% ipython --no-banner

In [1]: import numpy as np

In [2]: import numpy.linalg as la

In [3]: np.set_printoptions(precision=2, suppress=True, linewidth=120)

In [4]: def tidy(a):
   ...:     return np.round(a, 2) + 0
   ...: 

In [5]: rng = np.random.default_rng(971)

In [6]: E = np.eye(7, dtype=int)[rng.permutation(7)]

In [7]: E
Out[7]: 
array([[0, 0, 0, 0, 0, 1, 0],
       [0, 0, 1, 0, 0, 0, 0],
       [1, 0, 0, 0, 0, 0, 0],
       [0, 0, 0, 0, 0, 0, 1],
       [0, 1, 0, 0, 0, 0, 0],
       [0, 0, 0, 0, 1, 0, 0],
       [0, 0, 0, 1, 0, 0, 0]])

In [8]: (la.matrix_power((E != 0) + (E.T != 0) + np.eye(7), 7) > 0).astype(int)
Out[8]: 
array([[1, 1, 1, 0, 1, 1, 0],
       [1, 1, 1, 0, 1, 1, 0],
       [1, 1, 1, 0, 1, 1, 0],
       [0, 0, 0, 1, 0, 0, 1],
       [1, 1, 1, 0, 1, 1, 0],
       [1, 1, 1, 0, 1, 1, 0],
       [0, 0, 0, 1, 0, 0, 1]])

In [9]: E @ E
Out[9]: 
array([[0, 0, 0, 0, 1, 0, 0],
       [1, 0, 0, 0, 0, 0, 0],
       [0, 0, 0, 0, 0, 1, 0],
       [0, 0, 0, 1, 0, 0, 0],
       [0, 0, 1, 0, 0, 0, 0],
       [0, 1, 0, 0, 0, 0, 0],
       [0, 0, 0, 0, 0, 0, 1]])

In [10]: tidy(la.det(E))
Out[10]: np.float64(-1.0)

In [11]: np.flatnonzero(la.matrix_power((E != 0) + (E.T != 0) + np.eye(7), 7)[0])
Out[11]: array([0, 1, 2, 4, 5])

In [12]: (E != 0).astype(int)
Out[12]: 
array([[0, 0, 0, 0, 0, 1, 0],
       [0, 0, 1, 0, 0, 0, 0],
       [1, 0, 0, 0, 0, 0, 0],
       [0, 0, 0, 0, 0, 0, 1],
       [0, 1, 0, 0, 0, 0, 0],
       [0, 0, 0, 0, 1, 0, 0],
       [0, 0, 0, 1, 0, 0, 0]])

In [13]: lab = rng.permutation(7)

In [14]: lab
Out[14]: array([0, 1, 6, 3, 5, 4, 2])

In [15]: other = E[lab][:, lab]

In [16]: tidy(np.sort(np.abs(la.eigvals(other))))
Out[16]: array([1., 1., 1., 1., 1., 1., 1.])

In [17]: np.diag(other)
Out[17]: array([0, 0, 0, 0, 0, 0, 0])

In [18]: other
Out[18]: 
array([[0, 0, 0, 0, 1, 0, 0],
       [0, 0, 0, 0, 0, 0, 1],
       [0, 0, 0, 1, 0, 0, 0],
       [0, 0, 1, 0, 0, 0, 0],
       [0, 0, 0, 0, 0, 1, 0],
       [0, 1, 0, 0, 0, 0, 0],
       [1, 0, 0, 0, 0, 0, 0]])

In [19]: np.allclose(other, E)
Out[19]: False

In [20]: tidy(la.det(other)), tidy(la.det(E[lab]))
Out[20]: (np.float64(-1.0), np.float64(-1.0))

In [21]: u = np.array([5, 1, 2, -3, 2, 4, 1])

In [22]: other = E + np.outer(u, np.eye(7)[4])

In [23]: other
Out[23]: 
array([[ 0.,  0.,  0.,  0.,  5.,  1.,  0.],
       [ 0.,  0.,  1.,  0.,  1.,  0.,  0.],
       [ 1.,  0.,  0.,  0.,  2.,  0.,  0.],
       [ 0.,  0.,  0.,  0., -3.,  0.,  1.],
       [ 0.,  1.,  0.,  0.,  2.,  0.,  0.],
       [ 0.,  0.,  0.,  0.,  5.,  0.,  0.],
       [ 0.,  0.,  0.,  1.,  1.,  0.,  0.]])

In [24]: la.matrix_rank(la.inv(other) - la.inv(E), tol=1e-8)
Out[24]: np.int64(1)

In [25]: la.matrix_rank(other - E)
Out[25]: np.int64(1)

In [26]: J = np.load("case0.npy")

In [27]: J
Out[27]: 
array([[  63,   -1,   -3,   -1,   -2,    3,    2,   -2,    0,    0,   -2,    0,    0],
       [  -2,  -62,    1,    2,    0,    0,    2,   -3,    0,    3,    0,    2,    2],
       [   1,   -3, -119,    1,    1,    1,    2,    2,    3,    0,    2,    1,   -3],
       [   0,    2,   -3, -162,   -1,    2,    0,    3,   -2,    2,    1,    1,    0],
       [  -2,    2,   -3,   -1, -163,   -2,    0,    3,    1,    3,    3,    3,    0],
       [  -2,   -2,    0,    1,    2, -138,    0,   -3,    0,    3,    3,    2,    2],
       [   3,   -3,   -1,   -2,   -1,    2,  -43,   -2,   -2,    1,    3,    0,   -3],
       [   0,    0,   -1,    3,   -3,   -2,    0, -118,   -2,   -2,    1,    3,    2],
       [   3,   -3,   -3,   -2,    3,   -1,    1,   -3,  -83,    1,    1,    3,   -2],
       [   0,   -3,    0,    2,   -3,    2,    2,    2,    1,  137,    0,   -1,    0],
       [   1,    3,    1,    3,    1,   -2,    3,   -3,    0,    2,   83,    3,    1],
       [   2,    0,   -2,   -1,   -1,   -3,    1,    0,    3,    1,    3,  -19,    2],
       [   0,    2,    1,    3,    1,   -1,   -1,    1,   -2,    1,    3,    1,  -37]])

In [28]: u = np.array([1, 1, 1, 2, 0, 2, 1, 2, 1, 0, 0, 2, 1])

In [29]: other = J + np.outer(u, np.eye(13)[5])

In [30]: la.matrix_rank(la.inv(other) - la.inv(J), tol=1e-8)
Out[30]: np.int64(1)

In [31]: la.matrix_rank(other - J)
Out[31]: np.int64(1)

In [32]: tidy(la.det(other) / la.det(J)), tidy(1 + la.solve(J, u)[5])
Out[32]: (np.float64(0.98), np.float64(0.98))

In [33]: def softmax(z):
    ...:     e = np.exp(z - z.max(axis=-1, keepdims=True))
    ...:     return e / e.sum(axis=-1, keepdims=True)
    ...: 

In [34]: tidy(softmax(J[7] + -2))
Out[34]: array([0.02, 0.02, 0.01, 0.37, 0.  , 0.  , 0.02, 0.  , 0.  , 0.  , 0.05, 0.37, 0.14])

In [35]: tidy(softmax(J).sum(axis=1))
Out[35]: array([1., 1., 1., 1., 1., 1., 1., 1., 1., 1., 1., 1., 1.])

In [36]: tidy(softmax(10 * J[7]))
Out[36]: array([0. , 0. , 0. , 0.5, 0. , 0. , 0. , 0. , 0. , 0. , 0. , 0.5, 0. ])

In [37]: tidy(softmax(J[7]))
Out[37]: array([0.02, 0.02, 0.01, 0.37, 0.  , 0.  , 0.02, 0.  , 0.  , 0.  , 0.05, 0.37, 0.14])

In [38]: S = J @ J.T / np.sqrt(13)

In [39]: softmax(S).round(6).argmax(axis=1)
Out[39]: array([ 0,  1,  2,  3,  4,  5,  6,  7,  8,  9, 10, 11, 12])

In [40]: softmax(S)[7] @ J
Out[40]: array([   0.,    0.,   -1.,    3.,   -3.,   -2.,    0., -118.,   -2.,   -2.,    1.,    3.,    2.])
